>>> import numpy as np
>>> np.set_printoptions(precision=2, suppress=True, linewidth=140)
>>> def rd(a):
...     return np.round(a, 2) + 0
... 
>>> data = np.load("data.npy")
>>> data
array([[14.,  4.,  4., 16.],
       [ 4., -1.,  1.,  4.],
       [ 4.,  1., -1.,  4.],
       [16.,  4.,  4., 14.]])
>>> ev, V = np.linalg.eig(data)
>>> print(rd(np.sort(np.linalg.eigvals(np.linalg.inv(data)))))
[-0.5  -0.5  -0.5   0.03]
>>> rd(ev)
array([-2., 32., -2., -2.])
>>> print(rd(data @ V[:, 0] - ev[0] * V[:, 0]))
[0. 0. 0. 0.]
>>> print(rd(np.sort(np.linalg.eigvals(data.T))))
[-2. -2. -2. 32.]
>>> q = data.astype(float).copy()
>>> for j in range(4):
...     q[:, j] -= q[:, :j] @ (q[:, :j].T @ q[:, j])
...     q[:, j] /= np.linalg.norm(q[:, j])
... 
>>> rd(q)
array([[ 0.64,  0.26,  0.24,  0.69],
       [ 0.18, -0.97,  0.06,  0.17],
       [ 0.18,  0.  , -0.97,  0.17],
       [ 0.73,  0.02,  0.02, -0.69]])
>>> rd(q.T @ q)
array([[1., 0., 0., 0.],
       [0., 1., 0., 0.],
       [0., 0., 1., 0.],
       [0., 0., 0., 1.]])
>>> f = np.array([0, 2, 0, 0, 1, 1])
>>> arr = f[np.abs(np.subtract.outer(np.arange(6), np.arange(6)))]
>>> arr
array([[0, 2, 0, 0, 1, 1],
       [2, 0, 2, 0, 0, 1],
       [0, 2, 0, 2, 0, 0],
       [0, 0, 2, 0, 2, 0],
       [1, 0, 0, 2, 0, 2],
       [1, 1, 0, 0, 2, 0]])
>>> rng = np.random.default_rng(31)
>>> lab = rng.permutation(6)
>>> lab
array([4, 2, 1, 5, 3, 0])
>>> Y = arr[lab][:, lab]
>>> print(Y)
[[0 0 0 2 2 1]
 [0 0 2 0 2 0]
 [0 2 0 1 0 2]
 [2 0 1 0 0 1]
 [2 2 0 0 0 0]
 [1 0 2 1 0 0]]
>>> np.trace(Y)
np.int64(0)
>>> np.allclose(Y, arr)
False
>>> rd(np.sort(np.abs(np.linalg.eigvals(Y))))
array([1.17, 1.53, 1.66, 3.03, 3.36, 4.37])
>>> ev, V = np.linalg.eigh(arr)
>>> rd(ev.sum()), np.trace(arr)
(np.float64(0.0), np.int64(0))
>>> rd(np.linalg.eigvalsh(arr @ arr))
array([ 1.36,  2.34,  2.77,  9.18, 11.3 , 19.06])
>>> rd(V @ np.diag(ev) @ V.T)
array([[0., 2., 0., 0., 1., 1.],
       [2., 0., 2., 0., 0., 1.],
       [0., 2., 0., 2., 0., 0.],
       [0., 0., 2., 0., 2., 0.],
       [1., 0., 0., 2., 0., 2.],
       [1., 1., 0., 0., 2., 0.]])
>>> Y = np.linalg.inv(arr)
>>> rd(np.linalg.inv(Y))
array([[0., 2., 0., 0., 1., 1.],
       [2., 0., 2., 0., 0., 1.],
       [0., 2., 0., 2., 0., 0.],
       [0., 0., 2., 0., 2., 0.],
       [1., 0., 0., 2., 0., 2.],
       [1., 1., 0., 0., 2., 0.]])
>>> rd(np.linalg.det(arr) * np.linalg.det(Y))
np.float64(1.0)
>>> Y = arr + rng.integers(-2, 3, (6, 3)) @ rng.integers(-2, 3, (3, 6))
>>> Y
array([[  0,   3,   3,   4,   4,   3],
       [ 11,  -4,  -1,  -1,  -2,  -2],
       [  0,   4,  -3,  -2,  -5,  -6],
       [ -4,  -3,   0,  -4,   2,   4],
       [  2,   2,   2,   5,   1,   1],
       [  3,  -5,  -8, -10,  -4,  -2]])
>>> Y - arr
array([[  0,   1,   3,   4,   3,   2],
       [  9,  -4,  -3,  -1,  -2,  -3],
       [  0,   2,  -3,  -4,  -5,  -6],
       [ -4,  -3,  -2,  -4,   0,   4],
       [  1,   2,   2,   3,   1,  -1],
       [  2,  -6,  -8, -10,  -6,  -2]])
>>> print(rd(np.linalg.svd(Y - arr, compute_uv=False)))
[19.64 11.01  8.2   0.    0.    0.  ]
>>> np.diff(arr, axis=0)
array([[ 2, -2,  2,  0, -1,  0],
       [-2,  2, -2,  2,  0, -1],
       [ 0, -2,  2, -2,  2,  0],
       [ 1,  0, -2,  2, -2,  2],
       [ 0,  1,  0, -2,  2, -2]])
>>> arr.shape
(6, 6)
>>> np.abs(arr).max()
np.int64(2)
>>> rd(np.linalg.norm(arr))
np.float64(6.78)
>>> np.linalg.matrix_rank(arr)
np.int64(6)
>>> np.unravel_index(np.abs(arr).argmax(), arr.shape)
(np.int64(0), np.int64(1))
>>> mat = np.load("case11.npy")
>>> mat
array([[-4., -6.,  0.,  0.,  0.],
       [-2., -9.,  0.,  0.,  0.],
       [ 0.,  0., -6.,  7., -3.],
       [ 0.,  0.,  9.,  2.,  4.],
       [ 0.,  0., -4.,  6.,  7.]])
>>> np.flatnonzero(np.linalg.matrix_power((mat != 0) + (mat.T != 0) + np.eye(5), 5)[4])
array([2, 3, 4])
>>> rd(np.sort(np.linalg.eigvals(mat).real))
array([-12.49, -10.77,  -2.23,   5.38,  10.11])
>>> print(mat @ mat)
[[ 28.  78.   0.   0.   0.]
 [ 26.  93.   0.   0.   0.]
 [  0.   0. 111. -46.  25.]
 [  0.   0. -52.  91.   9.]
 [  0.   0.  50.  26.  85.]]
>>> q, R = np.linalg.qr(mat)
>>> rd(q @ R)
array([[-4., -6.,  0.,  0.,  0.],
       [-2., -9.,  0.,  0.,  0.],
       [ 0.,  0., -6.,  7., -3.],
       [ 0.,  0.,  9.,  2.,  4.],
       [ 0.,  0., -4.,  6.,  7.]])
>>> print(rd(np.abs(np.diag(R))))
[ 4.47  5.37 11.53  8.47  6.95]
>>> np.trace(q @ q.T)
np.float64(5.0)
>>> rd(R)
array([[ 4.47,  9.39,  0.  ,  0.  ,  0.  ],
       [ 0.  , -5.37,  0.  ,  0.  ,  0.  ],
       [ 0.  ,  0.  , 11.53, -4.16,  2.25],
       [ 0.  ,  0.  ,  0.  , -8.47, -4.53],
       [ 0.  ,  0.  ,  0.  ,  0.  ,  6.95]])
>>> print(rd(np.linalg.norm(mat, "nuc")))
41.84
>>> rd(np.linalg.norm(mat[4] - mat[2]))
np.float64(10.25)
>>> np.linalg.norm(mat, axis=1).argmax()
np.int64(3)
>>> Y = np.array([[3, 2, -3], [-2, -3, -2], [0, 2, -1], [3, -3, 0], [2, -1, -2]])
>>> np.linalg.matrix_rank(mat @ Y)
np.int64(3)
>>> print(np.einsum("ij,ij->i", mat, mat))
[ 52.  85.  94. 101. 101.]
>>> Y = np.array([[0, 2, 6], [6, 4, 0], [5, 9, 8]])
>>> Y[-1] = Y[0]
>>> A = Y + 0.3 * np.eye(3)
>>> A
array([[0.3, 2. , 6. ],
       [6. , 4.3, 0. ],
       [0. , 2. , 6.3]])
>>> q = A.astype(float).copy()
>>> for j in range(3):
...     q[:, j] -= q[:, :j] @ (q[:, :j].T @ q[:, j])
...     q[:, j] /= np.linalg.norm(q[:, j])
... 
>>> rd(q.T @ q)
array([[1., 0., 0.],
       [0., 1., 0.],
       [0., 0., 1.]])
>>> rd(q.T @ A)
array([[6.01, 4.39, 0.3 ],
       [0.  , 2.68, 8.69],
       [0.  , 0.  , 0.28]])
>>> print(rd(np.linalg.svd(A, compute_uv=False)))
[9.43 7.02 0.07]
>>> print(np.diff(A, axis=0))
[[ 5.7  2.3 -6. ]
 [-6.  -2.3  6.3]]
>>> rd(A.mean(axis=0))
array([2.1 , 2.77, 4.1 ])
>>> np.abs(A).max()
np.float64(6.3)
>>> np.unravel_index(np.abs(A).argmax(), A.shape)
(np.int64(2), np.int64(2))
>>> rd(A - A[0])
array([[ 0. ,  0. ,  0. ],
       [ 5.7,  2.3, -6. ],
       [-0.3,  0. ,  0.3]])
>>> ev, V = np.linalg.eig(A)
>>> rd(np.sort(np.linalg.eigvals(A.T)))
array([0.3 , 1.69, 8.91])
>>> rd(np.sort(np.linalg.eigvals(np.linalg.inv(A))))
array([0.11, 0.59, 3.33])
>>> rd(ev)
array([0.3 , 1.69, 8.91])
>>> rd(A @ V[:, 0] - ev[0] * V[:, 0])
array([0., 0., 0.])
>>> print(rd(np.sort(np.linalg.eigvals(A @ A))))
[ 0.09  2.87 79.31]
>>> J = np.load("arr.npy")
>>> rd(J)
array([[ 0.33,  0.23, -0.05, -0.23,  0.33],
       [ 0.23,  0.17, -0.03, -0.17,  0.23],
       [-0.05, -0.03,  0.01,  0.03, -0.05],
       [-0.23, -0.17,  0.03,  0.17, -0.23],
       [ 0.33,  0.23, -0.05, -0.23,  0.33]])
>>> U, sv, vt = np.linalg.svd(J)
>>> V = vt[:(sv > 1e-8).sum()]
>>> vec = J[1] + 4 * J[3] + rng.integers(2) * np.eye(5)[0]
>>> rd(vec)
array([ 0.3, -0.5,  0.1,  0.5, -0.7])
>>> np.linalg.matrix_rank(np.vstack([J, vec]))
np.int64(2)
>>> rd(np.kron(np.eye(2, dtype=int), J))
array([[ 0.33,  0.23, -0.05, -0.23,  0.33,  0.  ,  0.  ,  0.  ,  0.  ,  0.  ],
       [ 0.23,  0.17, -0.03, -0.17,  0.23,  0.  ,  0.  ,  0.  ,  0.  ,  0.  ],
       [-0.05, -0.03,  0.01,  0.03, -0.05,  0.  ,  0.  ,  0.  ,  0.  ,  0.  ],
       [-0.23, -0.17,  0.03,  0.17, -0.23,  0.  ,  0.  ,  0.  ,  0.  ,  0.  ],
       [ 0.33,  0.23, -0.05, -0.23,  0.33,  0.  ,  0.  ,  0.  ,  0.  ,  0.  ],
       [ 0.  ,  0.  ,  0.  ,  0.  ,  0.  ,  0.33,  0.23, -0.05, -0.23,  0.33],
       [ 0.  ,  0.  ,  0.  ,  0.  ,  0.  ,  0.23,  0.17, -0.03, -0.17,  0.23],
       [ 0.  ,  0.  ,  0.  ,  0.  ,  0.  , -0.05, -0.03,  0.01,  0.03, -0.05],
       [ 0.  ,  0.  ,  0.  ,  0.  ,  0.  , -0.23, -0.17,  0.03,  0.17, -0.23],
       [ 0.  ,  0.  ,  0.  ,  0.  ,  0.  ,  0.33,  0.23, -0.05, -0.23,  0.33]])
>>> rd(np.linalg.eigvals(J))
array([0., 1., 0., 0., 0.])
>>> rd(np.linalg.det(2 * J)), rd(np.linalg.det(J))
(np.float64(0.0), np.float64(0.0))
>>> print(rd(np.linalg.det(J.T)))
0.0
>>> Y = np.array([[-1, 0, 2, 2, 2, 0],
...     [-1, -1, 1, 2, 0, -2],
...     [1, 1, -1, 1, 1, 2],
...     [0, 1, -2, -2, 0, 0],
...     [-2, 2, 2, 2, 1, -1],
...     [-1, -2, 2, -2, 0, 2]])
>>> F = np.triu(Y)
>>> F
array([[-1,  0,  2,  2,  2,  0],
       [ 0, -1,  1,  2,  0, -2],
       [ 0,  0, -1,  1,  1,  2],
       [ 0,  0,  0, -2,  0,  0],
       [ 0,  0,  0,  0,  1, -1],
       [ 0,  0,  0,  0,  0,  2]])
>>> def softmax(z):
...     e = np.exp(z - z.max(axis=-1, keepdims=True))
...     return e / e.sum(axis=-1, keepdims=True)
... 
>>> rd(softmax(F).sum(axis=1))
array([1., 1., 1., 1., 1., 1.])
>>> rd(softmax(F[3] + 3))
array([0.19, 0.19, 0.19, 0.03, 0.19, 0.19])
>>> print(rd(softmax(F[3])))
[0.19 0.19 0.19 0.03 0.19 0.19]
>>> rd(softmax(10 * F[3]))
array([0.2, 0.2, 0.2, 0. , 0.2, 0.2])
>>> S = F @ F.T / np.sqrt(6)
>>> rd(softmax(S))
array([[0.92, 0.05, 0.01, 0.  , 0.01, 0.  ],
       [0.16, 0.8 , 0.  , 0.  , 0.03, 0.  ],
       [0.09, 0.01, 0.66, 0.02, 0.03, 0.2 ],
       [0.02, 0.02, 0.06, 0.64, 0.13, 0.13],
       [0.25, 0.25, 0.07, 0.11, 0.25, 0.05],
       [0.08, 0.02, 0.4 , 0.08, 0.03, 0.4 ]])
>>> rd(softmax(S + np.triu(np.full(S.shape, -np.inf), 1)))
array([[1.  , 0.  , 0.  , 0.  , 0.  , 0.  ],
       [0.16, 0.84, 0.  , 0.  , 0.  , 0.  ],
       [0.11, 0.01, 0.87, 0.  , 0.  , 0.  ],
       [0.03, 0.03, 0.07, 0.86, 0.  , 0.  ],
       [0.27, 0.27, 0.08, 0.12, 0.27, 0.  ],
       [0.08, 0.02, 0.4 , 0.08, 0.03, 0.4 ]])
